In [1]: import numpy as np

In [2]: from numpy import linalg as LA

In [3]: np.set_printoptions(precision=2, suppress=True, linewidth=200)

In [4]: J = np.load("m.npy")

In [5]: print(J)
[[48. 42. 21. 35. -7.]
 [42. 35. 18. 30. -6.]
 [21. 18.  8. 15. -3.]
 [35. 30. 15. 24. -5.]
 [-7. -6. -3. -5.  0.]]

In [6]: w, V = LA.eigh(J)

In [7]: x0 = np.array([2, 2, 1, 0, 2])

In [8]: print((np.sign(V[:, -1].round(6)) == np.sign(V[0, -1].round(6))).astype(int))
[1 1 1 1 0]

In [9]: print(x0 @ J @ x0)
716.0

In [10]: q, V = LA.qr(J[:, :2])[0], LA.qr(J[:, 2:])[0]

In [11]: sv = LA.svd(q.T @ V, compute_uv=False)

In [12]: print(round(LA.norm(q @ q.T - V @ V.T, 2), 2))
1.0

In [13]: print(np.degrees(np.arccos(sv.clip(0, 1))))
[ 1.06 90.  ]

In [14]: print(sv.round(2) + 0)
[1. 0.]

In [15]: print((sv > 0.9).sum())
1

In [16]: ang = np.radians(36)

In [17]: r_ = np.eye(5)

In [18]: r_[3, 3] = r_[0, 0] = np.cos(ang)

In [19]: r_[3, 0], r_[0, 3] = -np.sin(ang), np.sin(ang)

In [20]: print(r_)
[[ 0.81  0.    0.    0.59  0.  ]
 [ 0.    1.    0.    0.    0.  ]
 [ 0.    0.    1.    0.    0.  ]
 [-0.59  0.    0.    0.81  0.  ]
 [ 0.    0.    0.    0.    1.  ]]

In [21]: out = J @ r_.T

In [22]: print(out)
[[59.41 42.   21.    0.1  -7.  ]
 [51.61 35.   18.   -0.42 -6.  ]
 [25.81 18.    8.   -0.21 -3.  ]
 [42.42 30.   15.   -1.16 -5.  ]
 [-8.6  -6.   -3.    0.07  0.  ]]

In [23]: m1 = np.load("dump.npy")

In [24]: print(m1)
[[23  1  2  5  3  3  4  3  3  3  2  5  3  4]
 [ 0 15  4  0  4  0  1  3  0  3  1  0  0  5]
 [ 3  2 29  2  1  4  1  2  2  4  5  5  3  3]
 [ 2  1  4 23  1  2  1  4  2  1  5  0  0  5]
 [ 4  1  4  1 22  1  1  2  5  0  2  5  1  2]
 [ 2  2  3  2  5 29  4  2  4  5  1  1  1  3]
 [ 2  1  0  5  5  5  1  0  3  1  4  4  0  3]
 [ 2  5  2  0  4  3  5 32  4  2  1  0  5  2]
 [ 2  3  5  2  1  3  1  5 22  4  2  5  1  4]
 [ 4  5  4  2  2  2  5  0  4 22  3  3  5  5]
 [ 2  5  5  4  1  0  1  5  1  2  8  5  1  0]
 [ 2  4  3  2  2  3  0  5  2  4  2 25  0  0]
 [ 4  2  1  4  4  4  4  4  1  3  5  5 16  3]
 [ 2  5  3  2  4  2  2  1  0  0  3  3  4 13]]

In [25]: print(LA.norm(m1, axis=1).argmax())
7

In [26]: print(round(float(LA.norm(m1, 1)), 2), round(float(LA.norm(m1, np.inf)), 2))
69.0 67.0

In [27]: feats = np.load("block10.npy")

In [28]: print(feats)
[[1.   0.9  0.81 0.73 0.66 0.59 0.53 0.48 0.43 0.39 0.35 0.31 0.28 0.25]
 [0.9  1.   0.9  0.81 0.73 0.66 0.59 0.53 0.48 0.43 0.39 0.35 0.31 0.28]
 [0.81 0.9  1.   0.9  0.81 0.73 0.66 0.59 0.53 0.48 0.43 0.39 0.35 0.31]
 [0.73 0.81 0.9  1.   0.9  0.81 0.73 0.66 0.59 0.53 0.48 0.43 0.39 0.35]
 [0.66 0.73 0.81 0.9  1.   0.9  0.81 0.73 0.66 0.59 0.53 0.48 0.43 0.39]
 [0.59 0.66 0.73 0.81 0.9  1.   0.9  0.81 0.73 0.66 0.59 0.53 0.48 0.43]
 [0.53 0.59 0.66 0.73 0.81 0.9  1.   0.9  0.81 0.73 0.66 0.59 0.53 0.48]
 [0.48 0.53 0.59 0.66 0.73 0.81 0.9  1.   0.9  0.81 0.73 0.66 0.59 0.53]
 [0.43 0.48 0.53 0.59 0.66 0.73 0.81 0.9  1.   0.9  0.81 0.73 0.66 0.59]
 [0.39 0.43 0.48 0.53 0.59 0.66 0.73 0.81 0.9  1.   0.9  0.81 0.73 0.66]
 [0.35 0.39 0.43 0.48 0.53 0.59 0.66 0.73 0.81 0.9  1.   0.9  0.81 0.73]
 [0.31 0.35 0.39 0.43 0.48 0.53 0.59 0.66 0.73 0.81 0.9  1.   0.9  0.81]
 [0.28 0.31 0.35 0.39 0.43 0.48 0.53 0.59 0.66 0.73 0.81 0.9  1.   0.9 ]
 [0.25 0.28 0.31 0.35 0.39 0.43 0.48 0.53 0.59 0.66 0.73 0.81 0.9  1.  ]]

In [29]: # symmetric, so the eigenvalues are real

In [30]: x0 = np.array([1, 0, 2, -1, -1, 2, -1, 1, 2, 2, -1, 2, -1, -1])

In [31]: h1 = np.maximum(feats @ x0, 0)

In [32]: print(np.tanh(feats @ x0))
[1.   1.   1.   1.   1.   1.   1.   1.   1.   1.   1.   1.   1.   0.99]

In [33]: T = np.stack([feats, 5 * feats, feats[::-1]])

In [34]: print(LA.norm(T, axis=(1, 2)))
[ 9.54 47.69  9.54]

In [35]: print((T @ feats.T).shape)
(3, 14, 14)

In [36]: print(LA.matrix_rank(T.reshape(3, -1)))
2

In [37]: print(T.shape)
(3, 14, 14)

In [38]: K = np.loadtxt("run6.csv", delimiter=",")

In [39]: print(K)
[[ 1.  0.  0.  0.  0.  0.  0.  0.  0.  0.  0.  0.  0.  0.  0.]
 [ 2.  1.  0.  0.  0.  0.  0.  0.  0.  0.  0.  0.  0.  0.  0.]
 [ 3. -3.  1.  0.  0.  0.  0.  0.  0.  0.  0.  0.  0.  0.  0.]
 [ 2. -2. -3.  1.  0.  0.  0.  0.  0.  0.  0.  0.  0.  0.  0.]
 [-3. -2. -3. -2.  1.  0.  0.  0.  0.  0.  0.  0.  0.  0.  0.]
 [ 1.  0.  3. -1.  2.  1.  0.  0.  0.  0.  0.  0.  0.  0.  0.]
 [ 1. -3. -2.  3.  0. -2.  1.  0.  0.  0.  0.  0.  0.  0.  0.]
 [-3.  3.  3.  0.  1.  2.  0.  1.  0.  0.  0.  0.  0.  0.  0.]
 [ 3.  1. -2.  0.  3.  0.  3.  2.  1.  0.  0.  0.  0.  0.  0.]
 [ 2. -1. -1.  0.  0.  0. -3.  3. -1.  1.  0.  0.  0.  0.  0.]
 [-3. -2. -1. -2.  3. -2.  1.  1.  2.  2.  1.  0.  0.  0.  0.]
 [ 3.  3.  0.  2. -2. -3.  2.  2. -1.  3. -1.  1.  0.  0.  0.]
 [-3.  1. -2.  3. -2. -1. -3. -1. -2. -1.  3. -3.  1.  0.  0.]
 [-3.  1. -3.  3.  1.  3.  2.  1.  3. -2. -3. -1. -1.  1.  0.]
 [-2. -1. -1. -1.  0.  2.  2. -2.  3. -3.  1.  1.  3.  1.  1.]]

In [40]: # triangular, det is the product of the diagonal

In [41]: def softmax(z):
    ...:     e = np.exp(z - z.max(axis=-1, keepdims=True))
    ...:     return e / e.sum(axis=-1, keepdims=True)
    ...: 

In [42]: print(np.round(softmax(10 * K[2]), 2) + 0)
[1. 0. 0. 0. 0. 0. 0. 0. 0. 0. 0. 0. 0. 0. 0.]

In [43]: print(softmax(K).sum(axis=1))
[1. 1. 1. 1. 1. 1. 1. 1. 1. 1. 1. 1. 1. 1. 1.]

In [44]: scores = K @ K.T / np.sqrt(15)

In [45]: print(np.round(softmax(scores)[2] @ K, 2) + 0)
[ 2.63 -2.59  0.43  0.25  0.09 -0.14  0.01  0.17 -0.02  0.06  0.    0.01  0.01  0.    0.  ]
